% ipython --no-banner

In [1]: import numpy as np

In [2]: from numpy import linalg as LA

In [3]: np.set_printoptions(precision=3, suppress=True, linewidth=120, floatmode="fixed")

In [4]: def rd(a):
   ...:     return np.round(a, 3) + 0
   ...: 

In [5]: E = np.load("m.npy")

In [6]: rd(E)
Out[6]: 
array([[ 1.000,  0.000,  0.000,  0.000],
       [ 0.000,  0.122,  0.000, -0.993],
       [ 0.000,  0.000,  1.000,  0.000],
       [ 0.000,  0.993,  0.000,  0.122]])

In [7]: rd((E + E.T) / 2)
Out[7]: 
array([[1.000, 0.000, 0.000, 0.000],
       [0.000, 0.122, 0.000, 0.000],
       [0.000, 0.000, 1.000, 0.000],
       [0.000, 0.000, 0.000, 0.122]])

In [8]: rd(E @ E)
Out[8]: 
array([[ 1.000,  0.000,  0.000,  0.000],
       [ 0.000, -0.970,  0.000, -0.242],
       [ 0.000,  0.000,  1.000,  0.000],
       [ 0.000,  0.242,  0.000, -0.970]])

In [9]: print(np.allclose(E @ E.T, E.T @ E))
True

In [10]: rd(LA.matrix_power(E, 2))
Out[10]: 
array([[ 1.000,  0.000,  0.000,  0.000],
       [ 0.000, -0.970,  0.000, -0.242],
       [ 0.000,  0.000,  1.000,  0.000],
       [ 0.000,  0.242,  0.000, -0.970]])

In [11]: print(np.allclose(E, E.T))
False

In [12]: print(rd(np.abs(LA.eigvals(E)).max()))
1.0

In [13]: X = np.load("case5.npy")

In [14]: X
Out[14]: 
array([[9, 0, 0, 0, 0],
       [0, 6, 0, 0, 0],
       [0, 0, 8, 0, 0],
       [0, 0, 0, 2, 0],
       [0, 0, 0, 0, 3]])

In [15]: B = np.array([[1, -1, 2], [-2, -1, -1], [-1, 2, 2], [0, -1, -2], [-1, -2, -1]])

In [16]: np.einsum("ij->j", X)
Out[16]: array([9, 6, 8, 2, 3])

In [17]: LA.matrix_rank(X @ B)
Out[17]: np.int64(3)

In [18]: np.einsum("ij,ij->i", X, X)
Out[18]: array([81, 36, 64,  4,  9])

In [19]: LA.matrix_rank(np.vstack([X, B.T]))
Out[19]: np.int64(5)

In [20]: np.einsum("ik,kj->ij", X, B)
Out[20]: 
array([[  9,  -9,  18],
       [-12,  -6,  -6],
       [ -8,  16,  16],
       [  0,  -2,  -4],
       [ -3,  -6,  -3]])

In [21]: np.einsum("ik,kj->ji", X, B)
Out[21]: 
array([[  9, -12,  -8,   0,  -3],
       [ -9,  -6,  16,  -2,  -6],
       [ 18,  -6,  16,  -4,  -3]])

In [22]: np.vstack([X, B.T]).shape
Out[22]: (8, 5)

In [23]: B.T @ X.T
Out[23]: 
array([[  9, -12,  -8,   0,  -3],
       [ -9,  -6,  16,  -2,  -6],
       [ 18,  -6,  16,  -4,  -3]])

In [24]: x0 = np.array([1, 1, 2, 0, 2])

In [25]: y = X @ x0

In [26]: b, lr = np.zeros(5), 1 / LA.norm(X, 2) ** 2

In [27]: for i in range(3):
    ...:     b -= lr * X.T @ (X @ b - y)
    ...:     if i % 1 == 0: print(i, round(LA.norm(X @ b - y), 3))
    ...: 
0 7.13
1 5.138
2 4.34

In [28]: rd(b)
Out[28]: array([1.000, 0.829, 1.982, 0.000, 0.595])

In [29]: q, R = LA.qr(X)

In [30]: np.allclose(R.T @ R, X.T @ X)
Out[30]: True

In [31]: q.shape, R.shape
Out[31]: ((5, 5), (5, 5))
